$ python -q
>>> import numpy as np
>>> import numpy.linalg as la
>>> np.set_printoptions(precision=1, suppress=True, linewidth=140)
>>> tidy = lambda a: np.round(a, 1) + 0
>>> W0 = np.maximum(np.array([[1, 5, -1],
...     [-1, 2, -1],
...     [4, 1, -2],
...     [0, 1, -3],
...     [-3, 5, 1],
...     [2, 0, -1],
...     [-4, 4, -4],
...     [-1, 2, -4],
...     [-4, 2, -4],
...     [-4, -2, 1],
...     [1, 4, 3],
...     [-3, 4, -4],
...     [0, 5, 2],
...     [4, 0, -1],
...     [-1, -2, 4],
...     [3, 0, 3]]) @ np.array([[2, -5, 8, -7, 9, -1], [-6, 4, 5, -7, 0, -6], [-3, 2, -3, 2, -9, 3]]) + np.array([2, 1, 0, 3, 1, -2]), 0)
>>> print(W0)
[[ 0 14 36  0 19  0]
 [ 0 12  5  0  1  0]
 [10  0 43  0 55  0]
 [ 5  0 14  0 28  0]
 [ 0 38  0  0  0  0]
 [ 9  0 19  0 28  0]
 [ 0 29  0  0  1  0]
 [ 0  6 14  0 28  0]
 [ 0 21  0  9  1  0]
 [ 3 15  0 47  0 17]
 [ 0 18 19  0  0  0]
 [ 0 24  8  0 10  0]
 [ 0 25 19  0  0  0]
 [13  0 35  0 46  0]
 [ 0  6  0 32  0 23]
 [ 0  0 15  0  1  4]]
>>> Xc = W0 - W0.mean(axis=0)
>>> left, sv, VT = la.svd(Xc, full_matrices=False)
>>> print(Xc.mean(axis=0))
[0. 0. 0. 0. 0. 0.]
>>> print((np.sign(left[:, 0]) == np.sign(left[0, 0])).astype(int))
[1 0 1 1 0 1 0 1 0 0 0 0 0 1 0 0]
>>> print(tidy(sv ** 2 / (sv ** 2).sum()))
[0.6 0.2 0.1 0.1 0.  0. ]
>>> print(np.searchsorted(np.cumsum(sv ** 2) / (sv ** 2).sum(), 0.9) + 1)
3
>>> print(tidy((sv ** 2).sum() ** 2 / (sv ** 4).sum()))
2.1
>>> print(np.abs(left[:, 0]).argmax())
2
>>> print(tidy(VT[0] * np.sign(VT[0, np.abs(VT[0]).argmax()])))
[ 0.1 -0.3  0.5 -0.3  0.7 -0.1]
>>> print(tidy(sv))
[94.1 57.4 29.5 27.7  9.4  7.8]
>>> print(la.matrix_rank(Xc))
6
>>> Xc = W0 - W0.mean(axis=0)
>>> vecs = la.svd(Xc)[2][:4]
>>> B = Xc - Xc @ vecs.T @ vecs
>>> print(tidy((Xc @ vecs.T).std(axis=0)))
[23.5 14.4  7.4  6.9]
>>> print(tidy(la.norm(B) / la.norm(Xc)))
0.1
>>> print(tidy(B.std(axis=0)))
[2.1 0.3 0.1 0.9 0.5 2. ]
>>> print(tidy(np.cov(Xc @ vecs.T, rowvar=False)))
[[590.2   0.    0.    0. ]
 [  0.  219.7   0.    0. ]
 [  0.    0.   58.2   0. ]
 [  0.    0.    0.   51.1]]
>>> print(tidy(np.diag(vecs.T @ vecs)))
[0.  1.  1.  0.8 0.9 0.2]
>>> print(la.norm(B, axis=1).round(6).argmax())
14
>>> x0 = np.array([1, -1, -2, -1, -1, -2])
>>> y = W0 @ x0
>>> print(tidy(la.solve(W0.T @ W0, W0.T @ y)))
[ 1. -1. -2. -1. -1. -2.]
>>> print(tidy(la.lstsq(W0, y)[0]))
[ 1. -1. -2. -1. -1. -2.]
>>> print(tidy(la.pinv(W0) @ W0))
[[1. 0. 0. 0. 0. 0.]
 [0. 1. 0. 0. 0. 0.]
 [0. 0. 1. 0. 0. 0.]
 [0. 0. 0. 1. 0. 0.]
 [0. 0. 0. 0. 1. 0.]
 [0. 0. 0. 0. 0. 1.]]
>>> rng = np.random.default_rng(10403)
>>> y = y + 0.3 * rng.normal(size=16)
>>> print(tidy(y))
[-105.4  -22.7 -130.6  -51.2  -38.2  -57.7  -30.   -62.2  -31.   -93.1  -55.9  -50.1  -63.4 -102.7  -84.1  -39.4]
>>> b, *_ = la.lstsq(W0, y)
>>> print(tidy(b))
[ 1. -1. -2. -1. -1. -2.]
>>> data = np.load("dump.npy")
>>> print(data)
[[ 4.2  1.3 -2.1 -1.1]
 [ 4.6 -0.9  1.8  0.3]
 [-1.6  2.2  3.1  2.8]
 [-0.6 -1.1  0.2 -4.8]
 [-0.7  2.1  4.2  1.7]
 [ 0.5 -3.8  0.2  3.2]
 [ 3.8 -2.1  0.3 -2.5]
 [ 2.8 -0.1 -0.8  4.1]
 [-0.4  1.1  3.8 -3.1]
 [-0.9 -2.8 -4.   0.5]
 [-2.  -1.7  4.  -1.5]
 [ 2.3  3.8  2.4  0. ]
 [ 4.1 -2.5  0.7 -1.3]
 [ 4.5 -0.9 -1.   1.8]
 [-0.4 -1.2 -4.7  1. ]
 [ 0.6  2.6 -4.2 -0.7]
 [-1.6 -2.   0.2  4.3]
 [ 3.2 -2.2  3.1 -0.7]
 [-4.5  1.7  0.9 -1.1]
 [-3.7  2.   1.8 -2. ]
 [ 2.1  1.4  0.4  4.3]
 [-0.4  1.7  4.7  0.7]]
>>> B = np.c_[data[:, :3] @ np.array([[4, 4, 5], [0, 0, 5], [5, 5, 1]]), np.array([6, 4, 8, 0, 8, 8, 3, 4, 2, 0, 0, 7, 2, 9, 3, 1, 3, 4, 1, 8, 3, 2])]
>>> print(tidy(B))
[[  6.3   6.3  25.4   6. ]
 [ 27.4  27.4  20.3   4. ]
 [  9.1   9.1   6.1   8. ]
 [ -1.4  -1.4  -8.3   0. ]
 [ 18.2  18.2  11.2   8. ]
 [  3.    3.  -16.3   8. ]
 [ 16.7  16.7   8.8   3. ]
 [  7.2   7.2  12.7   4. ]
 [ 17.4  17.4   7.3   2. ]
 [-23.6 -23.6 -22.5   0. ]
 [ 12.   12.  -14.5   0. ]
 [ 21.2  21.2  32.9   7. ]
 [ 19.9  19.9   8.7   2. ]
 [ 13.   13.   17.    9. ]
 [-25.1 -25.1 -12.7   3. ]
 [-18.6 -18.6  11.8   1. ]
 [ -5.4  -5.4 -17.8   3. ]
 [ 28.3  28.3   8.1   4. ]
 [-13.5 -13.5 -13.1   1. ]
 [ -5.8  -5.8  -6.7   8. ]
 [ 10.4  10.4  17.9   3. ]
 [ 21.9  21.9  11.2   2. ]]
>>> print(tidy(la.norm(B - data @ la.lstsq(data, B)[0], axis=0)))
[ 0.   0.   0.  18.7]
>>> print(la.matrix_rank(B))
3
>>> print(tidy(la.lstsq(data, B[:, 0])[0]))
[4. 0. 5. 0.]
>>> print(la.matrix_rank(np.c_[data, B]))
5
>>> K = np.loadtxt("m.csv", delimiter=",")
>>> print(tidy(K))
[[-0.2  1.2 -1.5  1.2  0.7  0.3 -1.8]
 [-0.4  1.1 -1.4  1.1  0.6  0.6 -1.9]
 [ 1.7  0.1 -0.1  0.4  0.4 -2.1  1.2]
 [ 1.6  0.7 -0.9  1.   0.8 -1.9  0.2]
 [ 1.7  0.  -0.1  0.3  0.4 -2.1  1.2]
 [-0.9 -1.2  1.5 -1.3 -1.   1.   0.9]
 [-0.5 -1.3  1.6 -1.3 -0.9  0.5  1.4]
 [-1.7  0.1 -0.1 -0.2 -0.3  2.1 -1.4]
 [-0.8  1.  -1.2  0.8  0.4  1.1 -2. ]
 [ 0.6  1.2 -1.5  1.3  1.  -0.7 -1.2]
 [-0.4 -1.3  1.6 -1.3 -0.9  0.3  1.5]]
>>> # rows and columns are dependent
>>> print(tidy(np.trace(la.pinv(K) @ K)))
2.0
>>> print(la.lstsq(K[:-1].T, K[-1])[2])
2
>>> print(tidy(K @ la.pinv(K) @ K))
[[-0.2  1.2 -1.5  1.2  0.7  0.3 -1.8]
 [-0.4  1.1 -1.4  1.1  0.6  0.6 -1.9]
 [ 1.7  0.1 -0.1  0.4  0.4 -2.1  1.2]
 [ 1.6  0.7 -0.9  1.   0.8 -1.9  0.2]
 [ 1.7  0.  -0.1  0.3  0.4 -2.1  1.2]
 [-0.9 -1.2  1.5 -1.3 -1.   1.   0.9]
 [-0.5 -1.3  1.6 -1.3 -0.9  0.5  1.4]
 [-1.7  0.1 -0.1 -0.2 -0.3  2.1 -1.4]
 [-0.8  1.  -1.2  0.8  0.4  1.1 -2. ]
 [ 0.6  1.2 -1.5  1.3  1.  -0.7 -1.2]
 [-0.4 -1.3  1.6 -1.3 -0.9  0.3  1.5]]
>>> print(np.unique(K.round(6), axis=0).shape)
(11, 7)
>>> left, sv, VT = la.svd(K)
>>> print(tidy(sv))
[7.7 6.4 0.  0.  0.  0.  0. ]
>>> B = left[:, :2] @ np.diag(sv[:2]) @ VT[:2]
>>> print(la.matrix_rank(K, rtol=0.05))
2
>>> print(tidy(B))
[[-0.2  1.2 -1.5  1.2  0.7  0.3 -1.8]
 [-0.4  1.1 -1.4  1.1  0.6  0.6 -1.9]
 [ 1.7  0.1 -0.1  0.4  0.4 -2.1  1.2]
 [ 1.6  0.7 -0.9  1.   0.8 -1.9  0.2]
 [ 1.7  0.  -0.1  0.3  0.4 -2.1  1.2]
 [-0.9 -1.2  1.5 -1.3 -1.   1.   0.9]
 [-0.5 -1.3  1.6 -1.3 -0.9  0.5  1.4]
 [-1.7  0.1 -0.1 -0.2 -0.3  2.1 -1.4]
 [-0.8  1.  -1.2  0.8  0.4  1.1 -2. ]
 [ 0.6  1.2 -1.5  1.3  1.  -0.7 -1.2]
 [-0.4 -1.3  1.6 -1.3 -0.9  0.3  1.5]]
>>> print(tidy(la.norm(K - B, 2)), tidy(sv[2]))
0.0 0.0
>>> print(tidy(np.abs(K - B).max()))
0.0
>>> print(tidy(la.norm(K - B) / la.norm(K)))
0.0
>>> left, sv, VT = la.svd(K)
>>> vecs = VT[:(sv > 1e-8).sum()]
>>> x0 = K[7] + 5 * K[2] + rng.integers(2) * np.eye(7)[2]
>>> print(tidy(x0))
[ 6.8  0.5 -0.6  1.7  1.9 -8.4  4.6]
>>> print(tidy(vecs.T @ vecs))
[[ 0.3  0.  -0.1  0.1  0.1 -0.4  0.2]
 [ 0.   0.2 -0.2  0.2  0.1  0.  -0.2]
 [-0.1 -0.2  0.3 -0.2 -0.2  0.1  0.3]
 [ 0.1  0.2 -0.2  0.2  0.1 -0.1 -0.2]
 [ 0.1  0.1 -0.2  0.1  0.1 -0.1 -0.1]
 [-0.4  0.   0.1 -0.1 -0.1  0.5 -0.2]
 [ 0.2 -0.2  0.3 -0.2 -0.1 -0.2  0.4]]
>>> print(la.matrix_rank(np.vstack([K, x0])))
2
>>> print(np.allclose(vecs.T @ vecs @ x0, x0))
True
>>> print(tidy(np.diag(vecs.T @ vecs)))
[0.3 0.2 0.3 0.2 0.1 0.5 0.4]
